% python3 -q
>>> import numpy as np
>>> np.set_printoptions(precision=2, suppress=True, linewidth=100)
>>> M = np.load("data.npy")
>>> M.round(2) + 0
array([[ 0.89,  0.08, -0.08,  0.27,  0.06, -0.1 , -0.02,  0.  ],
       [ 0.08,  0.95,  0.06, -0.18, -0.04,  0.07,  0.01,  0.  ],
       [-0.08,  0.06,  0.94,  0.2 ,  0.04, -0.07, -0.01,  0.  ],
       [ 0.27, -0.18,  0.2 ,  0.35, -0.14,  0.24,  0.05,  0.01],
       [ 0.06, -0.04,  0.04, -0.14,  0.97,  0.05,  0.01,  0.  ],
       [-0.1 ,  0.07, -0.07,  0.24,  0.05,  0.91, -0.02,  0.  ],
       [-0.02,  0.01, -0.01,  0.05,  0.01, -0.02,  1.  ,  0.  ],
       [ 0.  ,  0.  ,  0.  ,  0.01,  0.  ,  0.  ,  0.  ,  1.  ]])
>>> left, s, Vt = np.linalg.svd(M)
>>> s.round(2) + 0
array([1., 1., 1., 1., 1., 1., 1., 0.])
>>> out = left[:, :7] @ np.diag(s[:7]) @ Vt[:7]
>>> np.linalg.matrix_rank(M, rtol=0.05)
np.int64(7)
>>> print(round(float(np.linalg.norm(M - out) / np.linalg.norm(M)), 2))
0.0
>>> round(np.abs(M - out).max(), 2)
np.float64(0.0)
>>> np.linalg.matrix_rank(out)
np.int64(7)
>>> evals, evecs = np.linalg.eigh(M)
>>> x = np.array([3, -2, -3, -3, -1, 0, -3, 2])
>>> np.round(evecs * np.maximum(evals, 0) @ evecs.T, 2) + 0
array([[ 0.89,  0.08, -0.08,  0.27,  0.06, -0.1 , -0.02,  0.  ],
       [ 0.08,  0.95,  0.06, -0.18, -0.04,  0.07,  0.01,  0.  ],
       [-0.08,  0.06,  0.94,  0.2 ,  0.04, -0.07, -0.01,  0.  ],
       [ 0.27, -0.18,  0.2 ,  0.35, -0.14,  0.24,  0.05,  0.01],
       [ 0.06, -0.04,  0.04, -0.14,  0.97,  0.05,  0.01,  0.  ],
       [-0.1 ,  0.07, -0.07,  0.24,  0.05,  0.91, -0.02,  0.  ],
       [-0.02,  0.01, -0.01,  0.05,  0.01, -0.02,  1.  ,  0.  ],
       [ 0.  ,  0.  ,  0.  ,  0.01,  0.  ,  0.  ,  0.  ,  1.  ]])
>>> np.linalg.eigvalsh(M[1:, 1:])
array([0.11, 1.  , 1.  , 1.  , 1.  , 1.  , 1.  ])
>>> round(x @ M @ x, 2)
np.float64(35.02)
>>> F = np.load("m.npy")
>>> F
array([[-7.8,  1.2,  0.3, -2.1, -1.8],
       [-0.4, -0.9,  0. ,  0.2, -0.8],
       [-1.8, -0.2, -0.9, -1.9,  0.7],
       [-1.8,  2.2,  0.4, -0.4, -0.1],
       [-1.2, -1.3, -0.5, -1.2,  1. ],
       [ 0.7,  1.8,  0.5, -0.6, -0.3],
       [ 0.9,  0.5, -2.4,  1.4, -0.1],
       [ 0.2,  0.6, -0.4,  0.4, -1.4],
       [-0.1,  0. ,  0.2, -0.4,  1.5],
       [ 0.9,  0.2, -0.3, -0.4, -2.9],
       [-1.5,  0.7,  0.8,  0.7, -1.1],
       [-0.1, -0.5, -0.5,  1.4,  0.3],
       [-0.5,  1. , -0.1,  1.4,  1.7]])
>>> out = np.c_[F[:, :3] @ np.array([[1, 3, 2], [3, 3, 2], [0, 3, 1]]), np.array([-1, 4, 4, 6, -5, -4, -6, 1, -2, -3, -7, 6, 6])]
>>> out.round(2) + 0
array([[ -4.2, -18.9, -12.9,  -1. ],
       [ -3.1,  -3.9,  -2.6,   4. ],
       [ -2.4,  -8.7,  -4.9,   4. ],
       [  4.8,   2.4,   1.2,   6. ],
       [ -5.1,  -9. ,  -5.5,  -5. ],
       [  6.1,   9. ,   5.5,  -4. ],
       [  2.4,  -3. ,   0.4,  -6. ],
       [  2. ,   1.2,   1.2,   1. ],
       [ -0.1,   0.3,   0. ,  -2. ],
       [  1.5,   2.4,   1.9,  -3. ],
       [  0.6,   0. ,  -0.8,  -7. ],
       [ -1.6,  -3.3,  -1.7,   6. ],
       [  2.5,   1.2,   0.9,   6. ]])
>>> np.linalg.norm(np.linalg.qr(F)[0].T @ out, axis=0) ** 2 / ((out ** 2).sum(axis=0) + 1e-12)
array([1.  , 1.  , 1.  , 0.13])
>>> np.linalg.matrix_rank(np.c_[F, out])
np.int64(6)
>>> np.round(np.linalg.norm(out - F @ np.linalg.lstsq(F, out)[0], axis=0), 2) + 0
array([ 0.  ,  0.  ,  0.  , 15.61])
>>> W0 = np.load("case16.npy")
>>> W0
array([[3., 0., 0., 0., 0., 0.],
       [0., 3., 0., 0., 2., 2.],
       [0., 0., 3., 2., 0., 0.],
       [0., 0., 2., 3., 0., 0.],
       [0., 2., 0., 0., 3., 2.],
       [0., 2., 0., 0., 2., 3.]])
>>> # 3 groups of indices that never mix
>>> x = np.array([1, 0, 2, 0, 0, 0])
>>> y = W0 @ x
>>> c, lr = np.zeros(6), 1 / np.linalg.norm(W0, 2) ** 2
>>> for i in range(60):
...     c -= lr * W0.T @ (W0 @ c - y)
...     if i % 10 == 0: print(i, round(np.linalg.norm(W0 @ c - y), 2))
... 
0 4.46
10 1.17
20 0.92
30 0.75
40 0.61
50 0.49
>>> print(c)
[1.   0.   1.71 0.29 0.   0.  ]
>>> evals, evecs = np.linalg.eigh(W0)
>>> np.abs(evecs[:, -1]).round(6).argmax()
np.int64(1)
>>> np.linalg.eigvalsh(W0 + -2 * np.eye(6))
array([-1., -1., -1.,  1.,  3.,  5.])
>>> print(np.round(evecs.T @ evecs, 2) + 0)
[[1. 0. 0. 0. 0. 0.]
 [0. 1. 0. 0. 0. 0.]
 [0. 0. 1. 0. 0. 0.]
 [0. 0. 0. 1. 0. 0.]
 [0. 0. 0. 0. 1. 0.]
 [0. 0. 0. 0. 0. 1.]]
>>> print(np.round(np.abs(evecs[:, -1]), 2) + 0)
[0.   0.58 0.   0.   0.58 0.58]
>>> out = W0 / np.linalg.norm(W0, axis=1, keepdims=True)
>>> cov = out @ out.T
>>> cov
array([[1.  , 0.  , 0.  , 0.  , 0.  , 0.  ],
       [0.  , 1.  , 0.  , 0.  , 0.94, 0.94],
       [0.  , 0.  , 1.  , 0.92, 0.  , 0.  ],
       [0.  , 0.  , 0.92, 1.  , 0.  , 0.  ],
       [0.  , 0.94, 0.  , 0.  , 1.  , 0.94],
       [0.  , 0.94, 0.  , 0.  , 0.94, 1.  ]])
>>> data = np.loadtxt("sample8.csv", delimiter=",")
>>> data
array([[37., 22., 15., 32., 19., 19., 15.],
       [22., 28., 16., 24., 22., 10.,  7.],
       [15., 16., 14., 15., 11., 10.,  7.],
       [32., 24., 15., 34., 20., 15., 12.],
       [19., 22., 11., 20., 27.,  8., 10.],
       [19., 10., 10., 15.,  8., 16.,  6.],
       [15.,  7.,  7., 12., 10.,  6., 14.]])
>>> # equal to its transpose
>>> left, s, Vt = np.linalg.svd(data, full_matrices=False)
>>> left.shape, s.shape, Vt.shape
((7, 7), (7,), (7, 7))
>>> s
array([123.78,  18.98,  11.18,   7.68,   5.78,   2.22,   0.37])
>>> print((s > 1e-8).sum())
7
>>> np.abs(Vt[0])
array([0.51, 0.41, 0.27, 0.49, 0.37, 0.26, 0.22])
>>> print(np.round(Vt @ Vt.T, 2) + 0)
[[1. 0. 0. 0. 0. 0. 0.]
 [0. 1. 0. 0. 0. 0. 0.]
 [0. 0. 1. 0. 0. 0. 0.]
 [0. 0. 0. 1. 0. 0. 0.]
 [0. 0. 0. 0. 1. 0. 0.]
 [0. 0. 0. 0. 0. 1. 0.]
 [0. 0. 0. 0. 0. 0. 1.]]
>>> print(np.abs(left[:, 0]).round(6).argmax())
0
>>> np.allclose(left * s @ Vt, data)
True
